$ python3 -q
>>> import numpy as np
>>> import numpy.linalg as la
>>> np.set_printoptions(precision=1, suppress=True, linewidth=120, legacy="1.25")
>>> def tidy(a):
...     return np.round(a, 1) + 0
... 
>>> m1 = np.load("run7.npy")
>>> print(m1)
[[ 2. -3.  0.  0.  0.]
 [-3.  3. -3.  0.  0.]
 [ 0. -3.  0. -3.  0.]
 [ 0.  0. -3. -1. -3.]
 [ 0.  0.  0. -3.  3.]]
>>> # symmetric
>>> print(np.all(la.eigvalsh(m1) > 0))
False
>>> vals, vecs = la.eigh(m1)
>>> vec = np.array([-1, 0, -3, -2, -1])
>>> print(tidy(vecs * np.abs(vals) @ vecs.T))
[[ 2.8 -1.9  1.1  0.2 -0.1]
 [-1.9  4.6 -1.   1.2  0.2]
 [ 1.1 -1.   3.7  0.7  1.3]
 [ 0.2  1.2  0.7  4.  -0.9]
 [-0.1  0.2  1.3 -0.9  3.9]]
>>> print(tidy(vecs * np.maximum(vals, 0) @ vecs.T))
[[ 2.4 -2.5  0.5  0.1 -0.1]
 [-2.5  3.8 -2.   0.6  0.1]
 [ 0.5 -2.   1.9 -1.2  0.7]
 [ 0.1  0.6 -1.2  1.5 -1.9]
 [-0.1  0.1  0.7 -1.9  3.5]]
>>> print((np.sign(vecs[:, -1].round(6)) == np.sign(vecs[0, -1].round(6))).astype(int))
[1 0 1 0 1]
>>> print(vec @ m1 @ vec)
-47.0
>>> print(tidy(vec @ m1 @ vec / (vec @ vec)), tidy(vals[0]), tidy(vals[-1]))
-3.1 -4.8 6.7
>>> Q, r_ = la.qr(m1)
>>> print(tidy(Q.T @ Q))
[[1. 0. 0. 0. 0.]
 [0. 1. 0. 0. 0.]
 [0. 0. 1. 0. 0.]
 [0. 0. 0. 1. 0.]
 [0. 0. 0. 0. 1.]]
>>> print(tidy(Q))
[[-0.6 -0.2  0.4  0.3  0.7]
 [ 0.8 -0.1  0.3  0.2  0.4]
 [ 0.  -1.  -0.1 -0.1 -0.2]
 [ 0.   0.   0.9 -0.2 -0.4]
 [ 0.   0.   0.  -0.9  0.4]]
>>> print(tidy(r_))
[[-3.6  4.2 -2.5  0.   0. ]
 [ 0.   3.1  0.4  2.9  0. ]
 [ 0.   0.  -3.4 -0.5 -2.6]
 [ 0.   0.   0.   3.2 -2.3]
 [ 0.   0.   0.   0.   2.4]]
>>> print(tidy(abs(r_[0, 0])), tidy(la.norm(m1[:, 0])))
3.6 3.6
>>> print(np.allclose(r_.T @ r_, m1.T @ m1))
True
>>> print(tidy(Q @ r_))
[[ 2. -3.  0.  0.  0.]
 [-3.  3. -3.  0.  0.]
 [ 0. -3.  0. -3.  0.]
 [ 0.  0. -3. -1. -3.]
 [ 0.  0.  0. -3.  3.]]
>>> t = np.deg2rad(60)
>>> M = np.eye(4)
>>> M[np.ix_([3, 1], [3, 1])] = [[np.cos(t), -np.sin(t)], [np.sin(t), np.cos(t)]]
>>> print(tidy(M))
[[ 1.   0.   0.   0. ]
 [ 0.   0.5  0.   0.9]
 [ 0.   0.   1.   0. ]
 [ 0.  -0.9  0.   0.5]]
>>> # 3 blocks once reordered
>>> print(tidy(la.svd(M, compute_uv=False)))
[1. 1. 1. 1.]
>>> print(tidy(la.pinv(M)))
[[ 1.   0.   0.   0. ]
 [ 0.   0.5  0.  -0.9]
 [ 0.   0.   1.   0. ]
 [ 0.   0.9  0.   0.5]]
>>> print(tidy(la.norm(M, axis=0)))
[1. 1. 1. 1.]
>>> A = np.load("dump.npy")
>>> print(A)
[[34  6  9 11]
 [ 6  4  6  4]
 [ 9  6  9  6]
 [11  4  6  5]]
>>> blk = np.stack([A, 4 * A, A[::-1]])
>>> print(la.matrix_rank(blk))
[2 2 2]
>>> print(np.einsum("bij,cij->bc", blk, blk))
[[ 1930  7720  1326]
 [ 7720 30880  5304]
 [ 1326  5304  1930]]
>>> print(la.matrix_rank(blk.reshape(3, -1)))
2
>>> print(tidy(la.norm(blk, axis=(1, 2))))
[ 43.9 175.7  43.9]
>>> K = np.load("layer2.npy")
>>> print(K)
[[ 9  8  0]
 [ 8 10 -1]
 [ 0 -1  9]]
>>> vals, vecs = la.eigh(K)
>>> vec = np.array([3, 4, 5])
>>> print(tidy(vecs * np.maximum(vals, 0) @ vecs.T))
[[ 9.  8.  0.]
 [ 8. 10. -1.]
 [ 0. -1.  9.]]
>>> print(tidy(vecs * np.sqrt(vals) @ vecs.T))
[[ 2.6  1.5  0. ]
 [ 1.5  2.8 -0.2]
 [ 0.  -0.2  3. ]]
>>> vals, vecs = la.eig(K)
>>> print(tidy(np.prod(vals)))
225.0
>>> print(tidy(vals))
[17.6  1.4  9. ]
>>> print(tidy(np.sort(la.eigvals(la.inv(K)))))
[0.1 0.1 0.7]
>>> X = np.loadtxt("block7.csv", delimiter=",")
>>> print(X)
[[127.   2. -54.  22.]
 [  2. 205.  41.  54.]
 [-54.  41.  43.  36.]
 [ 22.  54.  36. 219.]]
>>> # symmetric, so the eigenvalues are real
>>> vals, vecs = la.eig(X)
>>> print(tidy(np.sort(la.eigvals(X @ X))))
[   19.4 19694.6 28960.7 77883.2]
>>> print(tidy(np.sort(la.eigvals(la.inv(X)))))
[0.  0.  0.  0.2]
>>> data = np.loadtxt("out0.csv", delimiter=",")
>>> print(data)
[[1. 2. 2.]
 [1. 2. 2.]
 [2. 4. 4.]
 [1. 2. 2.]
 [0. 0. 0.]
 [0. 0. 0.]]
>>> rng = np.random.default_rng(827714)
>>> out = data + rng.integers(-2, 3, (6, 1)) @ rng.integers(-2, 3, (1, 3))
>>> print(out)
[[-1.  0.  4.]
 [ 0.  1.  3.]
 [ 3.  5.  3.]
 [ 2.  3.  1.]
 [ 0.  0.  0.]
 [ 2.  2. -2.]]
>>> print(la.matrix_rank(out - data, tol=1e-8))
1
>>> E = np.load("data.npy")
>>> print(E)
[[0 0 0 1 0]
 [0 0 1 0 0]
 [0 0 0 0 1]
 [1 0 0 0 0]
 [0 1 0 0 0]]
>>> vec = np.array([4, 0, 4, 2, -2])
>>> rhs = E @ vec
>>> print(rhs)
[ 2  4 -2  4  0]
>>> print(tidy(la.solve(E, E[:, 0])))
[1. 0. 0. 0. 0.]
>>> print(tidy(la.solve(E, 3 * rhs)))
[12.  0. 12.  6. -6.]
>>> P = np.triu(np.array([[1, 0, 1, 1, 0],
...     [2, 0, 0, 2, 2],
...     [1, 2, 2, 2, 2],
...     [1, 1, 1, 2, 2],
...     [2, 0, 0, 0, 2]]), 1) + np.eye(5)
>>> out = P @ E @ la.inv(P)
>>> print(la.matrix_rank(out))
5
>>> print(out)
[[ 1.  0. -1.  2. -1.]
 [ 2.  2. -1. -4.  6.]
 [ 2.  2. -2. -2.  5.]
 [ 1.  2. -1. -3.  4.]
 [ 0.  1.  0. -2.  2.]]
>>> arr = np.array([[12, 24, 24, 8, -20, 8],
...     [15, 30, 30, 10, -25, 10],
...     [-12, -24, -24, -8, 20, -8]])
>>> # rows and columns are dependent
>>> left, sig, vt = la.svd(arr)
>>> print(tidy(sig))
[80.6  0.   0. ]
>>> print(np.argmax(sig[:-1] / (sig[1:] + 1e-6)) + 1)
1
>>> out = left[:, :1] @ np.diag(sig[:1]) @ vt[:1]
>>> print(tidy(la.norm(arr - out, 2)), tidy(sig[1]))
0.0 0.0
>>> print(la.matrix_rank(out))
1
>>> print(np.argsort(-la.norm(arr, axis=0).round(6), kind="stable")[:3])
[1 2 4]
>>> print(tidy(la.norm(arr, 2) / la.norm(arr)))
1.0
>>> rk = la.matrix_rank(arr)
>>> print(rk)
1
>>> null = la.svd(arr)[2][rk:].T
>>> print(np.allclose(arr @ null, 0))
True
>>> print(tidy(arr @ null))
[[0. 0. 0. 0. 0.]
 [0. 0. 0. 0. 0.]
 [0. 0. 0. 0. 0.]]
>>> print(tidy(null @ null.T))
[[ 0.9 -0.2 -0.2 -0.1  0.1 -0.1]
 [-0.2  0.7 -0.3 -0.1  0.3 -0.1]
 [-0.2 -0.3  0.7 -0.1  0.3 -0.1]
 [-0.1 -0.1 -0.1  1.   0.1  0. ]
 [ 0.1  0.3  0.3  0.1  0.8  0.1]
 [-0.1 -0.1 -0.1  0.   0.1  1. ]]
>>> print([int(la.matrix_rank(np.delete(arr, i, axis=0))) for i in range(3)])
[1, 1, 1]
>>> print(np.abs(np.diag(la.qr(arr)[1])) > 1e-9)
[ True False False]
>>> print(np.unique(arr.round(6), axis=0).shape)
(3, 6)
>>> print(tidy(arr @ la.pinv(arr) @ arr))
[[ 12.  24.  24.   8. -20.   8.]
 [ 15.  30.  30.  10. -25.  10.]
 [-12. -24. -24.  -8.  20.  -8.]]
>>> vec = np.array([-5, -3, 0, 4, 1, 9])
>>> print(arr @ vec)
[-48 -60  48]
>>> print(arr * vec)
[[-60 -72   0  32 -20  72]
 [-75 -90   0  40 -25  90]
 [ 60  72   0 -32  20 -72]]
>>> print(arr @ np.ones(6))
[ 56.  70. -56.]
